>>> import numpy as np
>>> np.set_printoptions(precision=3, suppress=True, linewidth=160, floatmode="fixed")
>>> W0 = np.load("dump.npy")
>>> W0
array([[ 0,  2,  4, -4],
       [ 0,  1,  2, -2],
       [ 0,  3,  6, -6],
       [ 0, -2, -4,  4]])
>>> Uu, s, Vt = np.linalg.svd(W0)
>>> evecs = Vt[:(s > 1e-8).sum()]
>>> rng = np.random.default_rng(74471)
>>> x = W0[3] + -3 * W0[2] + rng.integers(2) * np.eye(4)[2]
>>> x
array([  0.000, -11.000, -22.000,  22.000])
>>> np.linalg.matrix_rank(np.vstack([W0, x]))
np.int64(1)
>>> evecs.T @ evecs
array([[ 0.000,  0.000,  0.000,  0.000],
       [ 0.000,  0.111,  0.222, -0.222],
       [ 0.000,  0.222,  0.444, -0.444],
       [ 0.000, -0.222, -0.444,  0.444]])
>>> round(np.linalg.norm(x - evecs.T @ evecs @ x), 3)
np.float64(0.0)
>>> other = W0 / np.sqrt((W0 ** 2).mean(axis=1, keepdims=True))
>>> W0 - W0.mean(axis=1, keepdims=True)
array([[-0.500,  1.500,  3.500, -4.500],
       [-0.250,  0.750,  1.750, -2.250],
       [-0.750,  2.250,  5.250, -6.750],
       [ 0.500, -1.500, -3.500,  4.500]])
>>> np.linalg.norm(other, axis=1)
array([2.000, 2.000, 2.000, 2.000])
>>> np.abs(np.diag(np.linalg.qr(W0)[1])) > 1e-9
array([False,  True, False, False])
>>> W0 @ np.linalg.pinv(W0) @ W0
array([[ 0.000,  2.000,  4.000, -4.000],
       [ 0.000,  1.000,  2.000, -2.000],
       [ 0.000,  3.000,  6.000, -6.000],
       [ 0.000, -2.000, -4.000,  4.000]])
>>> np.linalg.lstsq(W0[:-1].T, W0[-1])[2]
np.int32(1)
>>> rank = np.linalg.matrix_rank(W0)
>>> rank
np.int64(1)
>>> null = np.linalg.svd(W0)[2][rank:].T
>>> [int(np.linalg.matrix_rank(W0[:i])) for i in range(1, len(W0) + 1)]
[1, 1, 1, 1]
>>> np.allclose(W0 @ null, 0)
True
>>> [int(np.linalg.matrix_rank(np.delete(W0, i, axis=0))) for i in range(4)]
[1, 1, 1, 1]
>>> [int(np.linalg.matrix_rank(W0[:, :j + 1])) for j in range(4)]
[0, 1, 1, 1]
>>> Uu, s, Vt = np.linalg.svd(W0)
>>> np.argmax(s[:-1] / (s[1:] + 1e-6)) + 1
np.int64(1)
>>> other = Uu[:, :1] @ np.diag(s[:1]) @ Vt[:1]
>>> round(float(np.linalg.norm(W0 - other, 2)), 3), round(s[1], 3)
(0.0, np.float64(0.0))
>>> np.linalg.matrix_rank(W0, rtol=0.05)
np.int64(1)
>>> np.round(np.linalg.norm(W0 - other) / np.linalg.norm(W0), 3)
np.float64(0.0)
>>> A = np.array([[3, 5, 7], [7, 4, -4], [6, 0, -3]])
>>> A
array([[ 3,  5,  7],
       [ 7,  4, -4],
       [ 6,  0, -3]])
>>> np.sort(np.abs(np.linalg.eigvals(A)))
array([ 2.439,  8.728, 10.290])
>>> np.trace(A)
np.int64(4)
>>> np.allclose(A @ A.T, A.T @ A)
False
>>> round(np.abs(np.linalg.eigvals(A)).max(), 3)
np.float64(10.29)
>>> np.allclose(A, A.T)
False
>>> np.linalg.matrix_power(A, 2)
array([[ 86,  35, -20],
       [ 25,  51,  45],
       [  0,  30,  51]])
>>> (A + A.T) / 2
array([[ 3.000,  6.000,  6.500],
       [ 6.000,  4.000, -2.000],
       [ 6.500, -2.000, -3.000]])
>>> idx = rng.permutation(3)
>>> idx
array([0, 2, 1])
>>> other = A[idx][:, idx]
>>> np.sort(np.abs(np.linalg.eigvals(other)))
array([ 2.439,  8.728, 10.290])
>>> np.diag(other)
array([ 3, -3,  4])
>>> other = np.array([[7, 3], [0, 0], [-4, 1]])
>>> C = np.array([[0, 1, 1], [3, 0, 1]])
>>> K = other @ C
>>> K
array([[ 9,  7, 10],
       [ 0,  0,  0],
       [ 3, -4, -3]])
>>> W = np.array([[-9, 5, -4, -9, -4, -8],
...     [1, -9, 4, -6, 4, -7],
...     [-8, 3, -1, -8, -9, 4]])
>>> c = np.array([-3, -3, 3, -1, -3, 3])
>>> H = np.maximum(K @ W + c, 0)
>>> H
array([[ 0,  9,  0,  0,  0,  0],
       [ 0,  0,  3,  0,  0,  3],
       [ 0, 39,  0, 20,  0,  0]])
>>> C = np.array([[5, 5, 4],
...     [-1, 0, 3],
...     [-4, -3, 3],
...     [3, 0, -1],
...     [-2, 1, -3],
...     [4, 1, 1]])
>>> H @ C
array([[-9,  0, 27],
       [ 0, -6, 12],
       [21,  0, 97]])
>>> round(float(np.linalg.det(2 * K)), 3), round(np.linalg.det(K), 3)
(0.0, np.float64(0.0))
>>> round(float(np.linalg.eigvals(K).sum().real), 3)
6.0
>>> round(float(np.linalg.det(K.T)), 3)
0.0
>>> np.kron(np.eye(2, dtype=int), K)
array([[ 9,  7, 10,  0,  0,  0],
       [ 0,  0,  0,  0,  0,  0],
       [ 3, -4, -3,  0,  0,  0],
       [ 0,  0,  0,  9,  7, 10],
       [ 0,  0,  0,  0,  0,  0],
       [ 0,  0,  0,  3, -4, -3]])
>>> np.einsum("ij,ji->", K, K)
np.int64(150)
>>> np.linalg.eigvals(K)
array([11.124, -5.124,  0.000])
>>> np.poly(K)
array([  1.000,  -6.000, -57.000,   0.000])
>>> round(np.linalg.det(K[::-1]), 3)
np.float64(0.0)
>>> rank = np.linalg.matrix_rank(K)
>>> rank
np.int64(2)
>>> null = np.linalg.svd(K)[2][rank:].T
>>> np.round(K @ null, 3) + 0
array([[0.000],
       [0.000],
       [0.000]])
>>> null[:, 0] / null[np.abs(null[:, 0]).round(6).argmax(), 0]
array([ 0.333,  1.000, -1.000])
>>> np.allclose(K @ null, 0)
True
>>> np.linalg.matrix_rank(K.T @ K), np.linalg.matrix_rank(K @ K.T)
(np.int64(2), np.int64(2))
>>> null @ null.T
array([[ 0.053,  0.158, -0.158],
       [ 0.158,  0.474, -0.474],
       [-0.158, -0.474,  0.474]])
>>> null.shape
(3, 1)
>>> mat = np.array([[-1.8, 1.0, 1.1],
...     [-0.2, 0.8, 1.4],
...     [0.7, 1.6, 0.5],
...     [-0.3, 0.5, 0.6],
...     [-2.5, 2.7, -0.3],
...     [0.5, 0.1, 0.2],
...     [-1.5, 0.0, -0.3],
...     [1.5, 0.3, 0.7],
...     [0.5, 0.4, -1.3],
...     [-0.3, -0.7, 0.0],
...     [1.4, -0.1, -0.2],
...     [1.1, -1.0, 0.2],
...     [-0.5, 1.4, 0.1],
...     [0.9, -0.8, 0.7],
...     [3.2, 0.9, 0.4],
...     [0.9, -0.7, 0.5],
...     [1.0, 0.7, -0.3],
...     [-1.6, -0.4, 0.1],
...     [0.5, 1.1, 1.2],
...     [1.5, 1.5, 1.2],
...     [-1.2, 0.8, 1.7],
...     [0.9, -1.2, 0.5],
...     [-0.8, -0.7, 2.0],
...     [1.1, -0.4, 0.6],
...     [1.5, -2.4, 0.6],
...     [1.3, -0.5, 2.7],
...     [-2.0, 0.8, -2.2]])
>>> mat[13] *= 5
>>> mat
array([[-1.800,  1.000,  1.100],
       [-0.200,  0.800,  1.400],
       [ 0.700,  1.600,  0.500],
       [-0.300,  0.500,  0.600],
       [-2.500,  2.700, -0.300],
       [ 0.500,  0.100,  0.200],
       [-1.500,  0.000, -0.300],
       [ 1.500,  0.300,  0.700],
       [ 0.500,  0.400, -1.300],
       [-0.300, -0.700,  0.000],
       [ 1.400, -0.100, -0.200],
       [ 1.100, -1.000,  0.200],
       [-0.500,  1.400,  0.100],
       [ 4.500, -4.000,  3.500],
       [ 3.200,  0.900,  0.400],
       [ 0.900, -0.700,  0.500],
       [ 1.000,  0.700, -0.300],
       [-1.600, -0.400,  0.100],
       [ 0.500,  1.100,  1.200],
       [ 1.500,  1.500,  1.200],
       [-1.200,  0.800,  1.700],
       [ 0.900, -1.200,  0.500],
       [-0.800, -0.700,  2.000],
       [ 1.100, -0.400,  0.600],
       [ 1.500, -2.400,  0.600],
       [ 1.300, -0.500,  2.700],
       [-2.000,  0.800, -2.200]])
>>> C = mat[[19, 25]].astype(float)
>>> for _ in range(5):
...     idx = np.linalg.norm(mat[:, None] - C, axis=-1).argmin(axis=1)
...     C = np.array([mat[idx == j].mean(axis=0) for j in range(2)])
... 
>>> idx
array([0, 0, 0, 0, 0, 0, 0, 1, 0, 0, 1, 1, 0, 1, 1, 1, 0, 0, 0, 0, 0, 1, 0, 1, 1, 1, 0])
>>> np.bincount(idx)
array([17, 10])
>>> np.abs(C[1] - C[0]).argmax()
np.int64(0)
>>> C
array([[-0.471,  0.682,  0.335],
       [ 1.740, -0.910,  0.950]])
>>> idx = mat[:, 0] > np.median(mat[:, 0])
>>> f = mat[idx].mean(axis=0) - mat[~idx].mean(axis=0)
>>> np.argsort(-np.abs(f).round(6), kind="stable")
array([0, 1, 2])
>>> f
array([ 2.385, -0.965,  0.531])
>>> idx.astype(int)
array([0, 0, 1, 0, 0, 0, 0, 1, 0, 0, 1, 1, 0, 1, 1, 1, 1, 0, 0, 1, 0, 1, 0, 1, 1, 1, 0])
>>> round(float((((mat - mat.mean(axis=0)) @ f > 0) == idx).mean()), 3)
0.926
>>> X = np.load("layer9.npy")
>>> X
array([[ -6, -10,  21,  35],
       [  2,  -4,  -7,  14],
       [  9,  15,  -6, -10],
       [ -3,   6,   2,  -4]])
>>> idx = rng.permutation(4)
>>> other = X[:, idx] * rng.choice([-1, 1], 4)
>>> other
array([[-10, -21,  35,   6],
       [ -4,   7,  14,  -2],
       [ 15,   6, -10,  -9],
       [  6,  -2,  -4,   3]])
>>> Uu, _, Vt = np.linalg.svd(X.T @ other)
>>> np.round(np.linalg.lstsq(X, other)[0], 3) + 0
array([[ 0.000,  0.000,  0.000, -1.000],
       [ 1.000,  0.000,  0.000,  0.000],
       [ 0.000, -1.000,  0.000,  0.000],
       [ 0.000,  0.000,  1.000,  0.000]])
>>> q = other.astype(float).copy()
>>> for j in range(4):
...     q[:, j] -= q[:, :j] @ (q[:, :j].T @ q[:, j])
...     q[:, j] /= np.linalg.norm(q[:, j])
... 
>>> np.round(q.T @ q, 3) + 0
array([[1.000, 0.000, 0.000, 0.000],
       [0.000, 1.000, 0.000, 0.000],
       [0.000, 0.000, 1.000, 0.000],
       [0.000, 0.000, 0.000, 1.000]])
>>> np.round(q.T @ other, 3) + 0
array([[ 19.416,  13.391, -29.872,  -8.704],
       [  0.000,  18.727, -15.433,  -4.456],
       [  0.000,   0.000,  20.163,  -3.411],
       [  0.000,   0.000,   0.000,   4.770]])
>>> other = np.linalg.inv(X)
>>> round(float(np.linalg.det(X) * np.linalg.det(other)), 3)
1.0
>>> np.round(X @ other, 3) + 0
array([[1.000, 0.000, 0.000, 0.000],
       [0.000, 1.000, 0.000, 0.000],
       [0.000, 0.000, 1.000, 0.000],
       [0.000, 0.000, 0.000, 1.000]])
>>> round(float(np.linalg.slogdet(X)[0]), 3)
1.0
>>> np.linalg.inv(other)
array([[ -6.000, -10.000,  21.000,  35.000],
       [  2.000,  -4.000,  -7.000,  14.000],
       [  9.000,  15.000,  -6.000, -10.000],
       [ -3.000,   6.000,   2.000,  -4.000]])
>>> other
array([[ 0.021, -0.053,  0.075, -0.187],
       [ 0.011,  0.032,  0.037,  0.112],
       [ 0.032, -0.080,  0.021, -0.053],
       [ 0.016,  0.048,  0.011,  0.032]])
>>> np.allclose(other, X.T)
False
>>> x = np.array([1, 2, 0, 2])
>>> target = X @ x
>>> target
array([44, 22, 19,  1])
>>> np.linalg.solve(X, target + X[:, 2])
array([1.000, 2.000, 1.000, 2.000])
>>> np.round(np.linalg.solve(X, -1 * target), 3) + 0
array([-1.000, -2.000,  0.000, -2.000])
>>> np.linalg.solve(X.T, X[3])
array([ 0.000, -0.000,  0.000,  1.000])
>>> np.round(np.linalg.solve(X, target), 3) + 0
array([1.000, 2.000, 0.000, 2.000])
>>> m1 = np.load("mat.npy")
>>> m1
array([[2, 2, 2],
       [2, 4, 4],
       [2, 4, 6]])
>>> def softmax(z):
...     e = np.exp(z - z.max(axis=-1, keepdims=True))
...     return e / e.sum(axis=-1, keepdims=True)
... 
>>> softmax(m1).sum(axis=1)
array([1.000, 1.000, 1.000])
>>> softmax(m1[0] + -1)
array([0.333, 0.333, 0.333])
>>> S = m1 @ m1.T / np.sqrt(3)
>>> softmax(S)[0] @ m1
array([2.000, 3.998, 5.816])
>>> vals, evecs = np.linalg.eigh(m1)
>>> x = np.array([1, -3, -3])
>>> (np.sign(evecs[:, -1].round(6)) == np.sign(evecs[0, -1].round(6))).astype(int)
array([1, 1, 1])
>>> idx = rng.permutation(3)
>>> idx
array([1, 2, 0])
>>> other = m1[idx][:, idx]
>>> np.sort(np.abs(np.linalg.eigvals(other)))
array([ 0.616,  1.286, 10.098])
>>> data = np.loadtxt("m.csv", delimiter=",")
>>> data
array([[ -0.041,   2.458,  -9.171],
       [ -0.621,   1.942,   3.322],
       [  0.037,   0.440,  -0.492],
       [ -0.548,   1.102, -19.341],
       [  0.106,   3.036,  15.383],
       [ -0.363,  -4.052, -13.602],
       [ -0.128,  -1.084, -11.403],
       [ -0.328,  -1.746, -20.913],
       [  0.215,  -0.073,   8.396],
       [ -0.464,   1.354,   9.569],
       [  0.614,   0.349,   1.222],
       [ -0.030,  -0.318,  -3.019],
       [  0.269,   0.890, -13.354],
       [  0.517,   1.099,  13.003],
       [  0.695,  -2.224,  13.114],
       [  0.036,   0.888,  15.799],
       [  0.271,   0.957, -11.546]])
>>> other = np.c_[data[:, :1] @ np.array([[-3]]), np.array([3, 4, 2, 0, 1, 0, 2, 3, 4, 5, 1, 4, 1, 5, 5, 1, 1])]
>>> other
array([[ 0.123,  3.000],
       [ 1.863,  4.000],
       [-0.111,  2.000],
       [ 1.644,  0.000],
       [-0.318,  1.000],
       [ 1.089,  0.000],
       [ 0.384,  2.000],
       [ 0.984,  3.000],
       [-0.645,  4.000],
       [ 1.392,  5.000],
       [-1.842,  1.000],
       [ 0.090,  4.000],
       [-0.807,  1.000],
       [-1.551,  5.000],
       [-2.085,  5.000],
       [-0.108,  1.000],
       [-0.813,  1.000]])
>>> np.round(np.linalg.norm(other - data @ np.linalg.lstsq(data, other)[0], axis=0), 3) + 0
array([ 0.000, 12.122])
>>> np.linalg.norm(np.linalg.qr(data)[0].T @ other, axis=0) ** 2 / ((other ** 2).sum(axis=0) + 1e-12)
array([1.000, 0.046])
>>> other = np.array([[1, 0], [3, -2], [2, 3]])
>>> np.linalg.matrix_rank(np.vstack([data, other.T]))
np.int64(3)
>>> np.vstack([data, other.T]).shape
(19, 3)
>>> J = np.loadtxt("block2.csv", delimiter=",")
>>> J
array([[-2.000,  0.000, -3.000, -3.000],
       [ 0.000, -2.000,  0.000,  0.000],
       [-3.000,  0.000, -2.000, -3.000],
       [-3.000,  0.000, -3.000, -2.000]])
>>> round(np.linalg.eigvalsh(J).min(), 3)
np.float64(-8.0)
